$ python3 -q
>>> import numpy as np
>>> np.set_printoptions(precision=1, suppress=True, linewidth=140)
>>> J = np.abs(np.array([[4, -1, -1], [3, -3, 0], [-1, 2, -3]])) + np.eye(3)
>>> J = J / J.sum(axis=1, keepdims=True)
>>> J
array([[0.7, 0.1, 0.1],
       [0.4, 0.6, 0. ],
       [0.1, 0.3, 0.6]])
>>> J @ J
array([[0.6, 0.2, 0.2],
       [0.6, 0.4, 0.1],
       [0.3, 0.3, 0.3]])
>>> np.allclose(J, J.T)
False
>>> np.linalg.matrix_power(J, 3)
array([[0.5, 0.3, 0.2],
       [0.6, 0.3, 0.1],
       [0.4, 0.3, 0.2]])
>>> np.round(np.abs(np.linalg.eigvals(J)).max(), 1)
np.float64(1.0)
>>> np.round(np.linalg.det(J), 1)
np.float64(0.2)
>>> np.round(np.trace(J), 1)
np.float64(1.9)
>>> np.allclose(J @ J.T, J.T @ J)
False
>>> np.round(np.linalg.det(J.T), 1)
np.float64(0.2)
>>> np.kron(np.eye(2, dtype=int), J)
array([[0.7, 0.1, 0.1, 0. , 0. , 0. ],
       [0.4, 0.6, 0. , 0. , 0. , 0. ],
       [0.1, 0.3, 0.6, 0. , 0. , 0. ],
       [0. , 0. , 0. , 0.7, 0.1, 0.1],
       [0. , 0. , 0. , 0.4, 0.6, 0. ],
       [0. , 0. , 0. , 0.1, 0.3, 0.6]])
>>> np.round(np.linalg.eigvals(J).sum().real, 1)
np.float64(1.9)
>>> round(float(np.einsum("ij,ji->", J, J)), 1)
1.3
>>> np.linalg.matrix_power(J, 100)
array([[0.5, 0.3, 0.2],
       [0.5, 0.3, 0.2],
       [0.5, 0.3, 0.2]])
>>> J @ np.ones(3)
array([1., 1., 1.])
>>> p = np.eye(3)[2]
>>> for _ in range(7):
...     p = p @ J
...     print(p.round(1))
... 
[0.1 0.3 0.6]
[0.3 0.3 0.3]
[0.4 0.3 0.2]
[0.5 0.3 0.2]
[0.5 0.3 0.2]
[0.5 0.3 0.2]
[0.5 0.3 0.2]
>>> M2 = np.array([[-0.6], [0.6], [0.0], [-0.2]])
>>> basis = np.array([[0.1, -1.1, -0.5, 1.1]])
>>> arr = M2 @ basis
>>> arr.round(1) + 0
array([[-0.1,  0.7,  0.3, -0.7],
       [ 0.1, -0.7, -0.3,  0.7],
       [ 0. ,  0. ,  0. ,  0. ],
       [ 0. ,  0.2,  0.1, -0.2]])
>>> round(np.trace(arr), 1)
np.float64(-0.9)
>>> np.round(arr @ arr, 1) + 0
array([[ 0.1, -0.6, -0.3,  0.6],
       [-0.1,  0.6,  0.3, -0.6],
       [ 0. ,  0. ,  0. ,  0. ],
       [ 0. , -0.2, -0.1,  0.2]])
>>> np.round(np.abs(np.linalg.eigvals(arr)).max(), 1)
np.float64(0.9)
>>> np.round(np.linalg.det(arr), 1)
np.float64(0.0)
>>> np.allclose(arr @ arr.T, arr.T @ arr)
False
>>> np.round(np.sort(np.abs(np.linalg.eigvals(arr))), 1) + 0
array([0. , 0. , 0. , 0.9])
>>> blk = np.stack([arr, 5 * arr, arr[::-1]])
>>> np.linalg.norm(blk, axis=(1, 2))
array([1.4, 7.1, 1.4])
>>> blk.sum(axis=0)
array([[-0.4,  4.2,  1.9, -4.2],
       [ 0.4, -4. , -1.8,  4. ],
       [ 0.1, -0.7, -0.3,  0.7],
       [-0.2,  2. ,  0.9, -2. ]])
>>> np.linalg.det(blk)
array([0., 0., 0.])
>>> np.linalg.matrix_rank(blk)
array([1, 1, 1])
>>> M2 = np.array([[0, 2, 1], [1, 0, 3], [3, 1, 1]])
>>> np.einsum("ik,kj->ij", J, M2)
array([[0.6, 1.6, 1.3],
       [0.6, 0.9, 2.1],
       [2. , 0.9, 1.6]])
>>> np.linalg.matrix_rank(np.vstack([J, M2.T]))
np.int64(3)
>>> J @ M2
array([[0.6, 1.6, 1.3],
       [0.6, 0.9, 2.1],
       [2. , 0.9, 1.6]])
>>> np.einsum("ik,kj->ji", J, M2)
array([[0.6, 0.6, 2. ],
       [1.6, 0.9, 0.9],
       [1.3, 2.1, 1.6]])
>>> M2.T @ J.T
array([[0.6, 0.6, 2. ],
       [1.6, 0.9, 0.9],
       [1.3, 2.1, 1.6]])
>>> K = np.array([[7.2, 9.2, 2.2, 7.9],
...     [-12.4, -10.4, -1.2, -7.6],
...     [3.6, -3.1, -3.8, -1.6],
...     [-5.3, -4.4, 1.2, -4.0]])
>>> rng = np.random.default_rng(808363)
>>> idx = rng.permutation(4)
>>> M2 = K[:, idx] * rng.choice([-1, 1], 4)
>>> M2
array([[ -9.2,   7.2,   7.9,  -2.2],
       [ 10.4, -12.4,  -7.6,   1.2],
       [  3.1,   3.6,  -1.6,   3.8],
       [  4.4,  -5.3,  -4. ,  -1.2]])
>>> Uu, _, VT = np.linalg.svd(K.T @ M2)
>>> np.round(Uu @ VT, 1) + 0
array([[ 0.,  1.,  0.,  0.],
       [-1.,  0.,  0.,  0.],
       [ 0.,  0.,  0., -1.],
       [ 0.,  0.,  1.,  0.]])
>>> idx
array([1, 0, 3, 2])
>>> G = M2.T @ M2
>>> G
array([[ 221.8, -207.4, -174.3,   39.2],
       [-207.4,  246.7,  166.6,  -10.7],
       [-174.3,  166.6,  138.7,  -27.8],
       [  39.2,  -10.7,  -27.8,   22.2]])
>>> (M2 @ M2.T).shape
(4, 4)
>>> np.diag(G)
array([221.8, 246.7, 138.7,  22.2])
>>> np.allclose(G, G.T)
True
>>> np.kron(np.eye(2, dtype=int), G)
array([[ 221.8, -207.4, -174.3,   39.2,    0. ,   -0. ,   -0. ,    0. ],
       [-207.4,  246.7,  166.6,  -10.7,   -0. ,    0. ,    0. ,   -0. ],
       [-174.3,  166.6,  138.7,  -27.8,   -0. ,    0. ,    0. ,   -0. ],
       [  39.2,  -10.7,  -27.8,   22.2,    0. ,   -0. ,   -0. ,    0. ],
       [   0. ,   -0. ,   -0. ,    0. ,  221.8, -207.4, -174.3,   39.2],
       [  -0. ,    0. ,    0. ,   -0. , -207.4,  246.7,  166.6,  -10.7],
       [  -0. ,    0. ,    0. ,   -0. , -174.3,  166.6,  138.7,  -27.8],
       [   0. ,   -0. ,   -0. ,    0. ,   39.2,  -10.7,  -27.8,   22.2]])
>>> round(np.linalg.det(G.T), 1)
np.float64(24417.1)
>>> round(np.linalg.det(2 * G), 1), np.round(np.linalg.det(G), 1)
(np.float64(390673.0), np.float64(24417.1))
>>> round(np.einsum("ij,ji->", G, G), 1)
np.float64(336831.1)
